$ python -q
>>> import numpy as np
>>> np.set_printoptions(suppress=True, linewidth=200)
>>> rnd = lambda a: np.round(a, 2) + 0
>>> O, _ = np.linalg.qr(np.array([[-0.4, 1.4, 0.3, -0.1],
...     [1.3, 1.6, 2.6, 1.1],
...     [0.2, 0.6, -0.1, -0.4],
...     [-1.2, -0.6, 0.4, -0.4]]))
>>> F = O[:, :3]
>>> rnd(F)
array([[-0.22, -0.89, -0.26],
       [ 0.71, -0.36,  0.6 ],
       [ 0.11, -0.24, -0.31],
       [-0.66, -0.13,  0.69]])
>>> rnd(F @ F.T)
array([[ 0.91,  0.01,  0.27,  0.08],
       [ 0.01,  1.  , -0.02, -0.01],
       [ 0.27, -0.02,  0.17, -0.26],
       [ 0.08, -0.01, -0.26,  0.92]])
>>> rnd(np.linalg.svd(F, compute_uv=False))
array([1., 1., 1.])
>>> def softmax(z):
...     e = np.exp(z - z.max(axis=-1, keepdims=True))
...     return e / e.sum(axis=-1, keepdims=True)
... 
>>> rnd(softmax(10 * F[3]))
array([0., 0., 1.])
>>> softmax(F).sum(axis=1)
array([1., 1., 1., 1.])
>>> scores = F @ F.T / np.sqrt(3)
>>> softmax(scores).round(6).argmax(axis=1)
array([0, 1, 0, 3])
>>> rnd(softmax(scores))
array([[0.34, 0.2 , 0.24, 0.21],
       [0.21, 0.37, 0.21, 0.21],
       [0.28, 0.24, 0.27, 0.21],
       [0.23, 0.22, 0.19, 0.37]])
>>> rnd(softmax(scores + np.triu(np.full(scores.shape, -np.inf), 1)))
array([[1.  , 0.  , 0.  , 0.  ],
       [0.36, 0.64, 0.  , 0.  ],
       [0.36, 0.3 , 0.34, 0.  ],
       [0.23, 0.22, 0.19, 0.37]])
>>> B = np.c_[F[:, :1] @ np.array([[-2]]), np.array([2, 3, 3, 3])]
>>> rnd(B)
array([[ 0.44,  2.  ],
       [-1.42,  3.  ],
       [-0.22,  3.  ],
       [ 1.32,  3.  ]])
>>> rnd(np.linalg.norm(np.linalg.qr(F)[0].T @ B, axis=0) ** 2 / ((B ** 2).sum(axis=0) + 1e-12))
array([1. , 0.7])
>>> np.linalg.matrix_rank(np.c_[F, B])
np.int64(4)
>>> rnd(np.linalg.lstsq(F, B[:, 0])[0])
array([-2.,  0.,  0.])
>>> left, s, VT = np.linalg.svd(F, full_matrices=False)
>>> rnd(np.cumsum(s ** 2) / np.sum(s ** 2))
array([0.33, 0.67, 1.  ])
>>> np.allclose(left * s @ VT, F)
True
>>> left.shape, s.shape, VT.shape
((4, 3), (3,), (3, 3))
>>> X = np.load("out3.npy")
>>> rnd(X)
array([[0.01, 0.09, 0.07, 0.01],
       [0.09, 0.64, 0.46, 0.09],
       [0.07, 0.46, 0.33, 0.07],
       [0.01, 0.09, 0.07, 0.01]])
>>> # symmetric
>>> theta = np.radians(180)
>>> Rm = np.eye(4)
>>> Rm[3, 3] = Rm[2, 2] = np.cos(theta)
>>> Rm[3, 2], Rm[2, 3] = -np.sin(theta), np.sin(theta)
>>> rnd(Rm)
array([[ 1.,  0.,  0.,  0.],
       [ 0.,  1.,  0.,  0.],
       [ 0.,  0., -1.,  0.],
       [ 0.,  0.,  0., -1.]])
>>> B = X @ Rm.T
>>> rnd(np.linalg.det(Rm)), np.trace(Rm)
(np.float64(1.0), np.float64(0.0))
>>> rnd(np.linalg.svd(X, compute_uv=False)), rnd(np.linalg.svd(B, compute_uv=False))
(array([1., 0., 0., 0.]), array([1., 0., 0., 0.]))
>>> rnd(np.abs(B - X).max(axis=0))
array([0.  , 0.  , 0.92, 0.18])
>>> np.allclose(X @ X.T, B @ B.T)
True
>>> rk = np.linalg.matrix_rank(X)
>>> rk
np.int64(1)
>>> N = np.linalg.svd(X)[2][rk:].T
>>> [int(np.linalg.matrix_rank(X[:i])) for i in range(1, len(X) + 1)]
[1, 1, 1, 1]
>>> np.linalg.matrix_rank(X.T @ X), np.linalg.matrix_rank(X @ X.T)
(np.int64(1), np.int64(1))
>>> np.allclose(X @ N, 0)
True
>>> N.shape
(4, 3)
>>> [int(np.linalg.matrix_rank(np.delete(X, i, axis=0))) for i in range(4)]
[1, 1, 1, 1]
>>> P = F @ np.linalg.solve(F.T @ F, F.T)
>>> np.linalg.matrix_rank(np.eye(4) - P)
np.int64(1)
>>> rnd(np.diag(P))
array([0.91, 1.  , 0.17, 0.92])
>>> np.allclose(P @ P, P)
True
>>> evals, vecs = np.linalg.eigh(X)
>>> x = np.array([0, 8, 7, 9])
>>> rnd(vecs * np.maximum(evals, 0) @ vecs.T)
array([[0.01, 0.09, 0.07, 0.01],
       [0.09, 0.64, 0.46, 0.09],
       [0.07, 0.46, 0.33, 0.07],
       [0.01, 0.09, 0.07, 0.01]])
>>> rnd(np.linalg.eigvalsh(X[1:, 1:]))
array([0.  , 0.  , 0.99])
>>> rnd(vecs * np.abs(evals) @ vecs.T)
array([[0.01, 0.09, 0.07, 0.01],
       [0.09, 0.64, 0.46, 0.09],
       [0.07, 0.46, 0.33, 0.07],
       [0.01, 0.09, 0.07, 0.01]])
>>> feats = np.load("arr.npy")
>>> feats
array([[3., 1., 0., 0.],
       [0., 3., 1., 0.],
       [0., 0., 3., 1.],
       [0., 0., 0., 3.]])
>>> # triangular, det is the product of the diagonal
>>> rnd(np.linalg.det(feats.T))
np.float64(81.0)
>>> rnd(np.linalg.eigvals(feats))
array([3., 3., 3., 3.])
>>> np.einsum("ij,ji->", feats, feats)
np.float64(36.0)
>>> evals, vecs = np.linalg.eig(feats)
>>> rnd(np.sort(np.linalg.eigvals(np.linalg.inv(feats))))
array([0.33, 0.33, 0.33, 0.33])
>>> evals
array([3., 3., 3., 3.])
>>> np.prod(evals)
np.float64(81.0)
>>> rnd(np.linalg.norm(feats, "nuc"))
np.float64(12.25)
>>> rnd(np.linalg.norm(feats, 2))
np.float64(3.84)
>>> rnd(np.linalg.norm(feats[3] - feats[2]))
np.float64(3.61)
>>> rnd(np.linalg.norm(feats, axis=1))
array([3.16, 3.16, 3.16, 3.  ])
>>> rng = np.random.default_rng(470220)
>>> arr = np.array([[-8, 6, -8], [5, 6, -9], [-6, 2, -6], [-3, -2, -8]]) * (rng.random((4, 3)) < 0.3)
>>> arr
array([[-8,  0,  0],
       [ 0,  6,  0],
       [ 0,  2,  0],
       [ 0, -2,  0]])
>>> left, s, VT = np.linalg.svd(arr)
>>> rnd(s)
array([8.  , 6.63, 0.  ])
>>> B = left[:, :2] @ np.diag(s[:2]) @ VT[:2]
>>> rnd(np.linalg.norm(arr - B) / np.linalg.norm(arr))
np.float64(0.0)
>>> np.linalg.matrix_rank(arr, rtol=0.05)
np.int64(2)
>>> rnd(B)
array([[-8.,  0.,  0.],
       [ 0.,  6.,  0.],
       [ 0.,  2.,  0.],
       [ 0., -2.,  0.]])
>>> np.linalg.matrix_rank(B)
np.int64(2)
>>> rnd(np.linalg.norm(arr - B, 2)), s[2]
(np.float64(0.0), np.float64(0.0))
>>> left, s, VT = np.linalg.svd(B)
>>> vecs = VT[:(s > 1e-8).sum()]
>>> x = B[1] + -3 * B[0] + rng.integers(2) * np.eye(3)[1]
>>> rnd(x)
array([24.,  6.,  0.])
>>> rnd(np.linalg.norm(x - vecs.T @ vecs @ x))
np.float64(0.0)
>>> np.abs(np.diag(np.linalg.qr(arr)[1])) > 1e-9
array([ True,  True, False])
>>> rnd(arr @ np.linalg.pinv(arr) @ arr)
array([[-8.,  0.,  0.],
       [ 0.,  6.,  0.],
       [ 0.,  2.,  0.],
       [ 0., -2.,  0.]])
>>> rnd(np.trace(np.linalg.pinv(arr) @ arr))
np.float64(2.0)
>>> np.allclose(arr[:-1].T @ np.linalg.lstsq(arr[:-1].T, arr[-1])[0], arr[-1])
True
>>> O, vecs = np.linalg.qr(F[:, :2])[0], np.linalg.qr(F[:, 2:])[0]
>>> s = np.linalg.svd(O.T @ vecs, compute_uv=False)
>>> (s > 0.9).sum()
np.int64(0)
>>> rnd(s)
array([0.])
>>> rnd(np.linalg.norm(O @ O.T - vecs @ vecs.T, 2))
np.float64(1.0)
>>> np.degrees(np.arccos(s.clip(0, 1)))
array([90.])
>>> mat = np.array([[0.52, 0.14, 0.68],
...     [-0.18, -0.98, -0.9],
...     [-0.37, -0.93, -0.88],
...     [-0.45, 0.92, 0.21],
...     [0.29, 1.0, 0.99],
...     [-0.47, 0.99, 0.56],
...     [0.69, 1.0, 1.0],
...     [-0.45, -0.82, -0.85],
...     [-0.4, 0.35, -0.35],
...     [0.47, -1.0, -0.91],
...     [-0.29, -0.91, -0.84],
...     [0.21, -1.0, -0.92],
...     [-0.62, 0.97, 0.17],
...     [0.32, -0.91, -0.36],
...     [0.64, -0.24, 0.69],
...     [-0.32, 0.97, 0.58],
...     [0.9, -0.16, 0.95],
...     [-0.03, 1.0, 0.92],
...     [0.69, 0.99, 0.99]])
>>> mat
array([[ 0.52,  0.14,  0.68],
       [-0.18, -0.98, -0.9 ],
       [-0.37, -0.93, -0.88],
       [-0.45,  0.92,  0.21],
       [ 0.29,  1.  ,  0.99],
       [-0.47,  0.99,  0.56],
       [ 0.69,  1.  ,  1.  ],
       [-0.45, -0.82, -0.85],
       [-0.4 ,  0.35, -0.35],
       [ 0.47, -1.  , -0.91],
       [-0.29, -0.91, -0.84],
       [ 0.21, -1.  , -0.92],
       [-0.62,  0.97,  0.17],
       [ 0.32, -0.91, -0.36],
       [ 0.64, -0.24,  0.69],
       [-0.32,  0.97,  0.58],
       [ 0.9 , -0.16,  0.95],
       [-0.03,  1.  ,  0.92],
       [ 0.69,  0.99,  0.99]])
>>> B = mat / np.sqrt((mat ** 2).mean(axis=1, keepdims=True))
>>> rnd(np.linalg.norm(B, axis=1))
array([1.73, 1.73, 1.73, 1.73, 1.73, 1.73, 1.73, 1.73, 1.73, 1.73, 1.73, 1.73, 1.73, 1.73, 1.73, 1.73, 1.73, 1.73, 1.73])
>>> rnd(B[4])
array([0.35, 1.21, 1.19])
>>> z = mat[:, 1] > np.median(mat[:, 1])
>>> r0 = mat[z].mean(axis=0) - mat[~z].mean(axis=0)
>>> rnd((((mat - mat.mean(axis=0)) @ r0 > 0) == z).mean())
np.float64(0.89)
>>> z.astype(int)
array([0, 0, 0, 1, 1, 1, 1, 0, 1, 0, 0, 0, 1, 0, 0, 1, 0, 1, 1])
>>> rnd(r0)
array([-0.25,  1.59,  0.9 ])
>>> ((mat - mat.mean(axis=0)) @ r0 > 0).astype(int)
array([1, 0, 0, 1, 1, 1, 1, 0, 1, 0, 0, 0, 1, 0, 0, 1, 1, 1, 1])
>>> P = mat @ np.linalg.solve(mat.T @ mat, mat.T)
>>> rnd(np.linalg.eigvalsh(P))
array([0., 0., 0., 0., 0., 0., 0., 0., 0., 0., 0., 0., 0., 0., 0., 0., 1., 1., 1.])
>>> rnd(np.trace(P))
np.float64(3.0)
>>> Xs = mat - mat.mean(axis=0)
>>> left, s, VT = np.linalg.svd(Xs, full_matrices=False)
>>> np.linalg.matrix_rank(Xs)
np.int64(3)
>>> rnd(VT[0] * np.sign(VT[0, np.abs(VT[0]).argmax()]))
array([0.09, 0.74, 0.66])
>>> rnd((s ** 2).sum() ** 2 / (s ** 4).sum())
np.float64(1.53)
>>> np.searchsorted(np.cumsum(s ** 2) / (s ** 2).sum(), 0.9) + 1
np.int64(2)
>>> rnd(s ** 2 / (s ** 2).sum())
array([0.78, 0.2 , 0.02])
>>> (np.sign(left[:, 0]) == np.sign(left[0, 0])).astype(int)
array([1, 0, 0, 1, 1, 1, 1, 0, 0, 0, 0, 0, 1, 0, 1, 1, 1, 1, 1])
>>> rnd(Xs.mean(axis=0))
array([0., 0., 0.])
>>> np.abs(left[:, 0]).argmax()
np.int64(1)
>>> rnd(s)
array([4.8 , 2.44, 0.69])
>>> B = mat / np.linalg.norm(mat, axis=1, keepdims=True)
>>> gram = B @ B.T
>>> np.argwhere(np.triu(np.abs(gram) > 0.95, 1))
array([[ 0, 16],
       [ 1,  2],
       [ 1,  4],
       [ 1,  7],
       [ 1, 10],
       [ 1, 11],
       [ 1, 17],
       [ 2,  4],
       [ 2,  6],
       [ 2,  7],
       [ 2, 10],
       [ 2, 17],
       [ 2, 18],
       [ 3,  5],
       [ 3, 12],
       [ 3, 13],
       [ 4,  6],
       [ 4,  7],
       [ 4, 10],
       [ 4, 17],
       [ 4, 18],
       [ 5,  9],
       [ 5, 13],
       [ 5, 15],
       [ 6,  7],
       [ 6, 10],
       [ 6, 18],
       [ 7, 10],
       [ 7, 18],
       [ 9, 11],
       [ 9, 15],
       [ 9, 17],
       [10, 17],
       [10, 18],
       [11, 15],
       [11, 17],
       [12, 13],
       [13, 15],
       [14, 16]])
>>> rnd(np.linalg.norm(B, axis=1))
array([1., 1., 1., 1., 1., 1., 1., 1., 1., 1., 1., 1., 1., 1., 1., 1., 1., 1., 1.])
>>> data = np.load("x.npy")
>>> data
array([[-3, -3],
       [-3,  1],
       [-1,  1],
       [ 3,  1]])
>>> O, Rm = np.linalg.qr(data)
>>> rnd(O.T @ O)
array([[1., 0.],
       [0., 1.]])
>>> rnd(O)
array([[-0.57,  0.69],
       [-0.57, -0.6 ],
       [-0.19, -0.41],
       [ 0.57, -0.05]])
>>> O.shape, Rm.shape
((4, 2), (2, 2))
>>> rnd(Rm)
array([[ 5.29,  1.51],
       [ 0.  , -3.12]])
>>> np.allclose(Rm.T @ Rm, data.T @ data)
True
>>> rnd(np.trace(O @ O.T))
np.float64(2.0)
